$ ipython --no-banner

In [1]: import numpy as np

In [2]: from numpy import linalg as LA

In [3]: np.set_printoptions(precision=4, suppress=True, linewidth=100)

In [4]: other = np.array([[2], [0], [-3]])

In [5]: W2 = np.array([[-2, 0, -2, 3]])

In [6]: data = other @ W2

In [7]: data
Out[7]: 
array([[-4,  0, -4,  6],
       [ 0,  0,  0,  0],
       [ 6,  0,  6, -9]])

In [8]: # column 2 repeats column 0

In [9]: data @ LA.pinv(data) @ data
Out[9]: 
array([[-4.,  0., -4.,  6.],
       [ 0.,  0.,  0.,  0.],
       [ 6.,  0.,  6., -9.]])

In [10]: np.abs(np.diag(LA.qr(data)[1])) > 1e-9
Out[10]: array([ True, False, False])

In [11]: LA.lstsq(data[:-1].T, data[-1])[2]
Out[11]: np.int32(1)

In [12]: np.unique(data.round(6), axis=0).shape
Out[12]: (3, 4)

In [13]: round(np.trace(LA.pinv(data) @ data), 4)
Out[13]: np.float64(1.0)

In [14]: T = np.stack([data, 4 * data, data[::-1]])

In [15]: LA.matrix_rank(T)
Out[15]: array([1, 1, 1])

In [16]: np.einsum("bij,cij->bc", T, T)
Out[16]: 
array([[ 221,  884, -204],
       [ 884, 3536, -816],
       [-204, -816,  221]])

In [17]: M = np.diag(np.array([2, -3, 6])) + -2 * np.eye(3, k=1) + -2 * np.eye(3, k=-1)

In [18]: M
Out[18]: 
array([[ 2., -2.,  0.],
       [-2., -3., -2.],
       [ 0., -2.,  6.]])

In [19]: # symmetric

In [20]: np.all(LA.eigvalsh(M) > 0)
Out[20]: np.False_

In [21]: [round(float(LA.det(M[:i, :i])), 2) + 0 for i in range(1, 4)]
Out[21]: [2.0, -10.0, -68.0]

In [22]: round(float(LA.eigvalsh(M).min()), 4)
Out[22]: -4.058

In [23]: X = np.load("m.npy")

In [24]: X
Out[24]: 
array([[6, 2, 2],
       [2, 6, 3],
       [2, 3, 4]])

In [25]: # equal to its transpose

In [26]: other = X / LA.norm(X, axis=1, keepdims=True)

In [27]: G = other @ other.T

In [28]: np.round(np.degrees(np.arccos(np.clip(G[0, 1], -1, 1))), 4)
Out[28]: np.float64(49.7521)

In [29]: (G - 2 * np.eye(3)).round(6).argmax(axis=1)
Out[29]: array([2, 2, 1])

In [30]: G
Out[30]: 
array([[1.    , 0.6461, 0.7279],
       [0.6461, 1.    , 0.9019],
       [0.7279, 0.9019, 1.    ]])

In [31]: LA.norm(other, axis=1)
Out[31]: array([1., 1., 1.])

In [32]: def softmax(z):
    ...:     e = np.exp(z - z.max(axis=-1, keepdims=True))
    ...:     return e / e.sum(axis=-1, keepdims=True)
    ...: 

In [33]: softmax(G[1] + 5)
Out[33]: array([0.2691, 0.3834, 0.3476])

In [34]: softmax(10 * G[1])
Out[34]: array([0.0207, 0.7122, 0.2671])

In [35]: softmax(G[1])
Out[35]: array([0.2691, 0.3834, 0.3476])

In [36]: S = G @ G.T / np.sqrt(3)

In [37]: softmax(S + np.triu(np.full(S.shape, -np.inf), 1))
Out[37]: 
array([[1.    , 0.    , 0.    ],
       [0.4593, 0.5407, 0.    ],
       [0.2996, 0.3432, 0.3572]])

In [38]: vals, V = LA.eig(X)

In [39]: np.sort(LA.eigvals(X.T))
Out[39]: array([ 1.7696,  4.1474, 10.083 ])

In [40]: np.sort(LA.eigvals(LA.inv(X)))
Out[40]: array([0.0992, 0.2411, 0.5651])

In [41]: feats = np.diag(np.array([8, -2, 6, -6, 9])) + 2 * np.eye(5, k=1) + 2 * np.eye(5, k=-1)

In [42]: feats
Out[42]: 
array([[ 8.,  2.,  0.,  0.,  0.],
       [ 2., -2.,  2.,  0.,  0.],
       [ 0.,  2.,  6.,  2.,  0.],
       [ 0.,  0.,  2., -6.,  2.],
       [ 0.,  0.,  0.,  2.,  9.]])

In [43]: # equal to its transpose

In [44]: other = feats[0, 0] * feats[1:] - np.outer(feats[1:, 0], feats[0])

In [45]: other
Out[45]: 
array([[  0., -20.,  16.,   0.,   0.],
       [  0.,  16.,  48.,  16.,   0.],
       [  0.,   0.,  16., -48.,  16.],
       [  0.,   0.,   0.,  16.,  72.]])

In [46]: feats[:, 0] / feats[0, 0]
Out[46]: array([1.  , 0.25, 0.  , 0.  , 0.  ])

In [47]: np.flatnonzero(~other.round(6).any(axis=1))
Out[47]: array([], dtype=int64)

In [48]: vals, V = LA.eig(feats)

In [49]: np.sort(LA.eigvals(feats @ feats))
Out[49]: array([ 7.7026, 43.5476, 43.9064, 71.5653, 86.2781])

In [50]: np.sort(LA.eigvals(feats.T))
Out[50]: array([-6.5991, -2.7754,  6.6262,  8.4596,  9.2886])
